% ipython --no-banner

In [1]: import numpy as np

In [2]: np.set_printoptions(precision=3, suppress=True, linewidth=100)

In [3]: tidy = lambda a: np.round(a, 3) + 0

In [4]: data = np.array([[-2.0, -1.0, 0.0, 0.0, 0.0, 0.0],
   ...:     [-1.0, 0.0, -1.0, 0.0, 0.0, 0.0],
   ...:     [0.0, -1.0, -4.0, -1.0, 0.0, 0.0],
   ...:     [0.0, 0.0, -1.0, -3.0, -1.0, 0.0],
   ...:     [0.0, 0.0, 0.0, -1.0, -4.0, -1.0],
   ...:     [0.0, 0.0, 0.0, 0.0, -1.0, -1.0]])

In [5]: ev, V = np.linalg.eigh(data)

In [6]: np.unique(ev.round(6) + 0, return_counts=True)[1]
Out[6]: array([1, 1, 1, 1, 1, 1])

In [7]: np.abs(V[:, -1]).round(6).argmax()
Out[7]: np.int64(1)

In [8]: tidy(V @ np.diag(ev) @ V.T)
Out[8]: 
array([[-2., -1.,  0.,  0.,  0.,  0.],
       [-1.,  0., -1.,  0.,  0.,  0.],
       [ 0., -1., -4., -1.,  0.,  0.],
       [ 0.,  0., -1., -3., -1.,  0.],
       [ 0.,  0.,  0., -1., -4., -1.],
       [ 0.,  0.,  0.,  0., -1., -1.]])

In [9]: tidy(np.linalg.eigvalsh(data @ data))
Out[9]: array([ 0.377,  0.425,  4.369,  5.939, 18.336, 26.554])

In [10]: tidy(V.T @ data @ V)
Out[10]: 
array([[-5.153,  0.   ,  0.   ,  0.   ,  0.   ,  0.   ],
       [ 0.   , -4.282,  0.   ,  0.   ,  0.   ,  0.   ],
       [ 0.   ,  0.   , -2.437,  0.   ,  0.   ,  0.   ],
       [ 0.   ,  0.   ,  0.   , -2.09 ,  0.   ,  0.   ],
       [ 0.   ,  0.   ,  0.   ,  0.   , -0.652,  0.   ],
       [ 0.   ,  0.   ,  0.   ,  0.   ,  0.   ,  0.614]])

In [11]: tidy(np.abs(V[:, -1]))
Out[11]: array([0.348, 0.911, 0.211, 0.063, 0.016, 0.01 ])

In [12]: f = np.array([4, 2, 2, 7, 5, 4])

In [13]: A2 = data + np.outer(f, np.eye(6)[1])

In [14]: A2
Out[14]: 
array([[-2.,  3.,  0.,  0.,  0.,  0.],
       [-1.,  2., -1.,  0.,  0.,  0.],
       [ 0.,  1., -4., -1.,  0.,  0.],
       [ 0.,  7., -1., -3., -1.,  0.],
       [ 0.,  5.,  0., -1., -4., -1.],
       [ 0.,  4.,  0.,  0., -1., -1.]])

In [15]: np.linalg.matrix_rank(A2 - data)
Out[15]: np.int64(1)

In [16]: ev, V = np.linalg.eigh(data)

In [17]: x0 = np.array([3, 3, 4, 5, 0, 0])

In [18]: tidy(x0 @ data @ x0 / (x0 @ x0)), tidy(ev[0]), tidy(ev[-1])
Out[18]: (np.float64(-4.051), np.float64(-5.153), np.float64(0.614))

In [19]: tidy(np.linalg.eigvalsh(data[1:, 1:]))
Out[19]: array([-5.149, -4.269, -2.184, -0.653,  0.255])

In [20]: E = np.loadtxt("run1.csv", delimiter=",")

In [21]: E
Out[21]: 
array([[ 1.,  0.,  0.,  0.,  0.,  0.,  0.,  0.,  0.,  0.,  0.,  0.,  0.,  0.],
       [ 0.,  1.,  0.,  0.,  0.,  0.,  0.,  0.,  0.,  0.,  0.,  0.,  0.,  0.],
       [-5., -4.,  1.,  0.,  0.,  0.,  0.,  0.,  0.,  0.,  0.,  0.,  0.,  0.],
       [-2.,  0.,  5.,  1.,  0.,  0.,  0.,  0.,  0.,  0.,  0.,  0.,  0.,  0.],
       [ 1.,  2.,  5.,  1.,  1.,  0.,  0.,  0.,  0.,  0.,  0.,  0.,  0.,  0.],
       [ 2.,  1.,  5.,  4.,  5.,  1.,  0.,  0.,  0.,  0.,  0.,  0.,  0.,  0.],
       [-3.,  3., -5.,  3.,  5.,  5.,  1.,  0.,  0.,  0.,  0.,  0.,  0.,  0.],
       [-2.,  5.,  2., -2.,  2., -5., -3.,  1.,  0.,  0.,  0.,  0.,  0.,  0.],
       [-4., -1.,  2.,  3., -1.,  5., -2.,  1.,  1.,  0.,  0.,  0.,  0.,  0.],
       [-5.,  2.,  1.,  3., -4., -1., -4.,  5.,  0.,  1.,  0.,  0.,  0.,  0.],
       [ 2.,  5., -3.,  4.,  3., -1.,  0., -5.,  3., -1.,  1.,  0.,  0.,  0.],
       [ 5., -5.,  0., -3.,  0.,  4.,  4.,  0.,  1.,  0.,  4.,  1.,  0.,  0.],
       [-5., -2.,  2., -4., -4., -1.,  3.,  0., -1., -5.,  3.,  4.,  1.,  0.],
       [ 5.,  3., -1.,  3., -3., -2.,  2.,  2., -4., -1.,  1.,  4., -1.,  1.]])

In [22]: np.linalg.matrix_rank(E - E[0, 0] * np.eye(14))
Out[22]: np.int64(12)

In [23]: [round(float(x), 3) for x in np.linalg.svd(E, compute_uv=False)[:3]]
Out[23]: [15.47, 14.73, 12.456]

In [24]: np.linalg.matrix_rank(E, rtol=0.1)
Out[24]: np.int64(10)

In [25]: tidy(np.linalg.norm(E, 2) / np.linalg.norm(E))
Out[25]: np.float64(0.501)

In [26]: np.argsort(-np.linalg.norm(E, axis=0).round(6), kind="stable")[:3]
Out[26]: array([0, 1, 2])

In [27]: rng = np.random.default_rng(84)

In [28]: z = rng.permutation(14)

In [29]: z
Out[29]: array([ 4,  7, 11,  1, 10,  8,  3,  0, 13, 12,  2,  5,  9,  6])

In [30]: A2 = E[z][:, z]

In [31]: np.trace(A2)
Out[31]: np.float64(14.0)

In [32]: tidy(np.sort(np.abs(np.linalg.eigvals(A2))))
Out[32]: array([1., 1., 1., 1., 1., 1., 1., 1., 1., 1., 1., 1., 1., 1.])

In [33]: np.allclose(A2, E)
Out[33]: False

In [34]: def softmax(z):
    ...:     e = np.exp(z - z.max(axis=-1, keepdims=True))
    ...:     return e / e.sum(axis=-1, keepdims=True)
    ...: 

In [35]: tidy(softmax(E[2] + 2))
Out[35]: 
array([0.   , 0.001, 0.198, 0.073, 0.073, 0.073, 0.073, 0.073, 0.073, 0.073, 0.073, 0.073, 0.073,
       0.073])

In [36]: tidy(softmax(E).sum(axis=1))
Out[36]: array([1., 1., 1., 1., 1., 1., 1., 1., 1., 1., 1., 1., 1., 1.])

In [37]: tidy(softmax(E[2]))
Out[37]: 
array([0.   , 0.001, 0.198, 0.073, 0.073, 0.073, 0.073, 0.073, 0.073, 0.073, 0.073, 0.073, 0.073,
       0.073])

In [38]: tidy(softmax(10 * E[2]))
Out[38]: array([0., 0., 1., 0., 0., 0., 0., 0., 0., 0., 0., 0., 0., 0.])

In [39]: S = E @ E.T / np.sqrt(14)

In [40]: softmax(S).round(6).argmax(axis=1)
Out[40]: array([11,  7,  2,  3,  5,  5,  6,  7,  8,  9, 10, 11, 12, 13])

In [41]: left, s, Vh = np.linalg.svd(E, full_matrices=False)

In [42]: left.shape, s.shape, Vh.shape
Out[42]: ((14, 14), (14,), (14, 14))

In [43]: tidy(s / s[0])
Out[43]: 
array([1.   , 0.952, 0.805, 0.689, 0.614, 0.56 , 0.356, 0.29 , 0.197, 0.1  , 0.077, 0.002, 0.   ,
       0.   ])

In [44]: np.allclose(left * s @ Vh, E)
Out[44]: True

In [45]: tidy(np.cumsum(s ** 2) / np.sum(s ** 2))
Out[45]: 
array([0.251, 0.478, 0.641, 0.76 , 0.855, 0.933, 0.965, 0.986, 0.996, 0.999, 1.   , 1.   , 1.   ,
       1.   ])

In [46]: arr = np.diag(np.array([3, -1, 6, 2, 3, 0, -2, -5, -8]))

In [47]: arr
Out[47]: 
array([[ 3,  0,  0,  0,  0,  0,  0,  0,  0],
       [ 0, -1,  0,  0,  0,  0,  0,  0,  0],
       [ 0,  0,  6,  0,  0,  0,  0,  0,  0],
       [ 0,  0,  0,  2,  0,  0,  0,  0,  0],
       [ 0,  0,  0,  0,  3,  0,  0,  0,  0],
       [ 0,  0,  0,  0,  0,  0,  0,  0,  0],
       [ 0,  0,  0,  0,  0,  0, -2,  0,  0],
       [ 0,  0,  0,  0,  0,  0,  0, -5,  0],
       [ 0,  0,  0,  0,  0,  0,  0,  0, -8]])

In [48]: tidy(np.linalg.svd(arr, compute_uv=False))
Out[48]: array([8., 6., 5., 3., 3., 2., 2., 1., 0.])

In [49]: tidy(np.linalg.norm(arr, axis=0))
Out[49]: array([3., 1., 6., 2., 3., 0., 2., 5., 8.])

In [50]: arr[:, 0] @ arr[:, 3]
Out[50]: np.int64(0)

In [51]: arr.T @ arr
Out[51]: 
array([[ 9,  0,  0,  0,  0,  0,  0,  0,  0],
       [ 0,  1,  0,  0,  0,  0,  0,  0,  0],
       [ 0,  0, 36,  0,  0,  0,  0,  0,  0],
       [ 0,  0,  0,  4,  0,  0,  0,  0,  0],
       [ 0,  0,  0,  0,  9,  0,  0,  0,  0],
       [ 0,  0,  0,  0,  0,  0,  0,  0,  0],
       [ 0,  0,  0,  0,  0,  0,  4,  0,  0],
       [ 0,  0,  0,  0,  0,  0,  0, 25,  0],
       [ 0,  0,  0,  0,  0,  0,  0,  0, 64]])

In [52]: z = rng.permutation(9)

In [53]: z
Out[53]: array([5, 3, 6, 7, 1, 2, 8, 0, 4])

In [54]: A2 = arr[z][:, z]

In [55]: A2
Out[55]: 
array([[ 0,  0,  0,  0,  0,  0,  0,  0,  0],
       [ 0,  2,  0,  0,  0,  0,  0,  0,  0],
       [ 0,  0, -2,  0,  0,  0,  0,  0,  0],
       [ 0,  0,  0, -5,  0,  0,  0,  0,  0],
       [ 0,  0,  0,  0, -1,  0,  0,  0,  0],
       [ 0,  0,  0,  0,  0,  6,  0,  0,  0],
       [ 0,  0,  0,  0,  0,  0, -8,  0,  0],
       [ 0,  0,  0,  0,  0,  0,  0,  3,  0],
       [ 0,  0,  0,  0,  0,  0,  0,  0,  3]])

In [56]: tidy(np.sort(np.abs(np.linalg.eigvals(A2))))
Out[56]: array([0., 1., 2., 2., 3., 3., 5., 6., 8.])

In [57]: tidy(np.linalg.det(A2)), tidy(np.linalg.det(arr[z]))
Out[57]: (np.float64(0.0), np.float64(0.0))

In [58]: np.trace(A2)
Out[58]: np.int64(-2)

In [59]: rk = np.linalg.matrix_rank(arr)

In [60]: rk
Out[60]: np.int64(8)

In [61]: ns = np.linalg.svd(arr)[2][rk:].T

In [62]: [int(np.linalg.matrix_rank(arr[:, :j + 1])) for j in range(9)]
Out[62]: [1, 2, 3, 4, 5, 5, 6, 7, 8]

In [63]: [int(np.linalg.matrix_rank(np.delete(arr, i, axis=0))) for i in range(9)]
Out[63]: [7, 7, 7, 7, 7, 8, 7, 7, 7]

In [64]: ns.shape
Out[64]: (9, 1)

In [65]: arr @ ns
Out[65]: 
array([[0.],
       [0.],
       [0.],
       [0.],
       [0.],
       [0.],
       [0.],
       [0.],
       [0.]])

In [66]: ns[:, 0] / ns[np.abs(ns[:, 0]).round(6).argmax(), 0]
Out[66]: array([0., 0., 0., 0., 0., 1., 0., 0., 0.])

In [67]: A = np.loadtxt("m.csv", delimiter=",")

In [68]: A
Out[68]: 
array([[  7.759, -16.044,   9.728,  -3.205],
       [  6.813, -29.479,   5.666,   3.847],
       [  7.185, -15.877,   8.874,  -4.884],
       [  8.646, -27.852,   5.033,   4.35 ],
       [  6.827, -28.047,   7.037,   4.017],
       [  7.918, -25.382,   6.405,   3.359],
       [  8.004, -28.678,   4.096,   3.577],
       [  7.389, -24.96 ,   7.343,   4.42 ],
       [ 10.002, -27.033,   5.981,   4.616],
       [  8.784, -13.65 ,  10.868,  -4.257],
       [  8.893, -28.594,   5.774,   3.607],
       [  7.932, -13.45 ,   8.596,  -4.891],
       [  6.717, -11.997,   9.748,  -3.897],
       [  9.354, -13.696,   9.772,  -3.154],
       [  8.497, -13.781,  10.674,  -3.26 ]])

In [69]: x0 = np.array([-8, -7, -3, -2])

In [70]: y = A @ x0

In [71]: tidy(np.linalg.pinv(A) @ A)
Out[71]: 
array([[1., 0., 0., 0.],
       [0., 1., 0., 0.],
       [0., 0., 1., 0.],
       [0., 0., 0., 1.]])

In [72]: tidy(np.linalg.solve(A.T @ A, A.T @ y))
Out[72]: array([-8., -7., -3., -2.])

In [73]: y = y + 0.02 * rng.normal(size=15)

In [74]: tidy(y)
Out[74]: 
array([ 27.482, 127.14 ,  36.803, 101.965, 112.562,  88.432, 117.245,  84.741,  82.024,   1.208,
       104.515,  14.72 ,   8.763,  -1.955,   2.951])

In [75]: beta, *_ = np.linalg.lstsq(A, y)

In [76]: beta.round()
Out[76]: array([-8., -7., -3., -2.])

In [77]: d = np.linalg.norm(A[:, None] - A[None], axis=-1)

In [78]: tidy(d[:5, :5])
Out[78]: 
array([[ 0.   , 15.736,  1.976, 14.81 , 14.295],
       [15.736,  0.   , 16.483,  2.581,  1.99 ],
       [ 1.976, 16.483,  0.   , 15.67 , 15.193],
       [14.81 ,  2.581, 15.67 ,  0.   ,  2.734],
       [14.295,  1.99 , 15.193,  2.734,  0.   ]])

In [79]: d.mean(axis=1).argmax()
Out[79]: np.int64(12)

In [80]: np.flatnonzero(d[12] < d.mean() / 2)
Out[80]: array([ 0,  2,  9, 11, 12, 13, 14])

In [81]: K = np.loadtxt("test7.csv", delimiter=",")

In [82]: K
Out[82]: 
array([[ 2.05, -5.  , -5.  , -3.  ,  5.  , -5.  ,  4.  ,  5.  ,  3.  ,  5.  , -5.  ],
       [ 0.  ,  5.05, -2.  ,  4.  , -4.  ,  0.  ,  1.  , -2.  ,  1.  ,  1.  ,  2.  ],
       [-2.  , -5.  , -1.95,  5.  , -5.  ,  3.  ,  2.  , -3.  , -5.  , -1.  ,  2.  ],
       [ 0.  , -5.  , -2.  ,  4.05, -2.  , -4.  , -4.  ,  3.  ,  4.  , -1.  ,  4.  ],
       [ 1.  ,  5.  ,  0.  ,  2.  ,  5.05, -2.  , -4.  , -4.  , -4.  ,  4.  , -3.  ],
       [ 3.  ,  4.  ,  3.  , -4.  ,  2.  ,  5.05, -4.  ,  1.  ,  3.  ,  2.  , -2.  ],
       [ 4.  , -4.  ,  0.  , -4.  ,  2.  ,  4.  ,  1.05,  3.  , -4.  ,  1.  , -4.  ],
       [-3.  ,  5.  ,  3.  ,  0.  ,  2.  ,  5.  ,  4.  , -0.95,  4.  ,  5.  ,  4.  ],
       [-2.  ,  5.  ,  0.  , -2.  , -2.  ,  1.  , -1.  , -4.  , -4.95,  1.  ,  3.  ],
       [-2.  ,  1.  , -2.  ,  5.  , -3.  , -5.  ,  2.  ,  1.  ,  3.  ,  3.05,  4.  ],
       [ 2.  , -5.  , -5.  , -3.  ,  5.  , -5.  ,  4.  ,  5.  ,  3.  ,  5.  , -4.95]])

In [83]: tidy(np.sort(np.abs(np.linalg.eigvals(K))))
Out[83]: array([0.05 , 3.064, 5.962, 5.965, 5.965, 6.495, 6.495, 7.837, 7.837, 8.346, 8.346])

In [84]: np.allclose(K, K.T)
Out[84]: False

In [85]: tidy(np.abs(np.linalg.eigvals(K)).max())
Out[85]: np.float64(8.346)

In [86]: np.allclose(K @ K.T, K.T @ K)
Out[86]: False

In [87]: np.trace(K)
Out[87]: np.float64(12.55)

In [88]: (K + K.T) / 2
Out[88]: 
array([[ 2.05, -2.5 , -3.5 , -1.5 ,  3.  , -1.  ,  4.  ,  1.  ,  0.5 ,  1.5 , -1.5 ],
       [-2.5 ,  5.05, -3.5 , -0.5 ,  0.5 ,  2.  , -1.5 ,  1.5 ,  3.  ,  1.  , -1.5 ],
       [-3.5 , -3.5 , -1.95,  1.5 , -2.5 ,  3.  ,  1.  ,  0.  , -2.5 , -1.5 , -1.5 ],
       [-1.5 , -0.5 ,  1.5 ,  4.05,  0.  , -4.  , -4.  ,  1.5 ,  1.  ,  2.  ,  0.5 ],
       [ 3.  ,  0.5 , -2.5 ,  0.  ,  5.05,  0.  , -1.  , -1.  , -3.  ,  0.5 ,  1.  ],
       [-1.  ,  2.  ,  3.  , -4.  ,  0.  ,  5.05,  0.  ,  3.  ,  2.  , -1.5 , -3.5 ],
       [ 4.  , -1.5 ,  1.  , -4.  , -1.  ,  0.  ,  1.05,  3.5 , -2.5 ,  1.5 ,  0.  ],
       [ 1.  ,  1.5 ,  0.  ,  1.5 , -1.  ,  3.  ,  3.5 , -0.95,  0.  ,  3.  ,  4.5 ],
       [ 0.5 ,  3.  , -2.5 ,  1.  , -3.  ,  2.  , -2.5 ,  0.  , -4.95,  2.  ,  3.  ],
       [ 1.5 ,  1.  , -1.5 ,  2.  ,  0.5 , -1.5 ,  1.5 ,  3.  ,  2.  ,  3.05,  4.5 ],
       [-1.5 , -1.5 , -1.5 ,  0.5 ,  1.  , -3.5 ,  0.  ,  4.5 ,  3.  ,  4.5 , -4.95]])

In [89]: left, s, Vh = np.linalg.svd(K)

In [90]: np.argmax(s[:-1] / (s[1:] + 1e-6)) + 1
Out[90]: np.int64(10)

In [91]: tidy(s)
Out[91]: array([23.288, 18.246, 14.813, 11.832, 10.954,  6.36 ,  5.523,  4.739,  2.531,  1.32 ,  0.013])

In [92]: A2 = left[:, :10] @ np.diag(s[:10]) @ Vh[:10]

In [93]: np.linalg.matrix_rank(A2)
Out[93]: np.int64(10)

In [94]: tidy(np.abs(K - A2).max())
Out[94]: np.float64(0.006)

In [95]: np.linalg.matrix_rank(K, rtol=0.05)
Out[95]: np.int64(10)

In [96]: np.argsort(-np.linalg.norm(K, axis=0).round(6), kind="stable")[:3]
Out[96]: array([1, 5, 8])

In [97]: np.linalg.matrix_rank(K, rtol=0.1)
Out[97]: np.int64(9)

In [98]: np.linalg.cond(K) > 100
Out[98]: np.True_

In [99]: tidy(np.linalg.norm(K, 2) / np.linalg.norm(K))
Out[99]: np.float64(0.61)

In [100]: [round(float(x), 3) for x in np.linalg.svd(K, compute_uv=False)[:3]]
Out[100]: [23.288, 18.246, 14.813]

In [101]: F = np.eye(6, dtype=int)[rng.permutation(6)] * np.array([3, 2, -1, 3, 2, -1])

In [102]: F
Out[102]: 
array([[ 0,  2,  0,  0,  0,  0],
       [ 0,  0,  0,  3,  0,  0],
       [ 3,  0,  0,  0,  0,  0],
       [ 0,  0, -1,  0,  0,  0],
       [ 0,  0,  0,  0,  0, -1],
       [ 0,  0,  0,  0,  2,  0]])

In [103]: Q, V = np.linalg.qr(F[:, :4])[0], np.linalg.qr(F[:, 4:])[0]

In [104]: s = np.linalg.svd(Q.T @ V, compute_uv=False)

In [105]: s
Out[105]: array([0., 0.])

In [106]: (s > 0.9).sum()
Out[106]: np.int64(0)

In [107]: tidy(np.linalg.norm(Q @ Q.T - V @ V.T, 2))
Out[107]: np.float64(1.0)

In [108]: np.degrees(np.arccos(s.clip(0, 1)))
Out[108]: array([90., 90.])
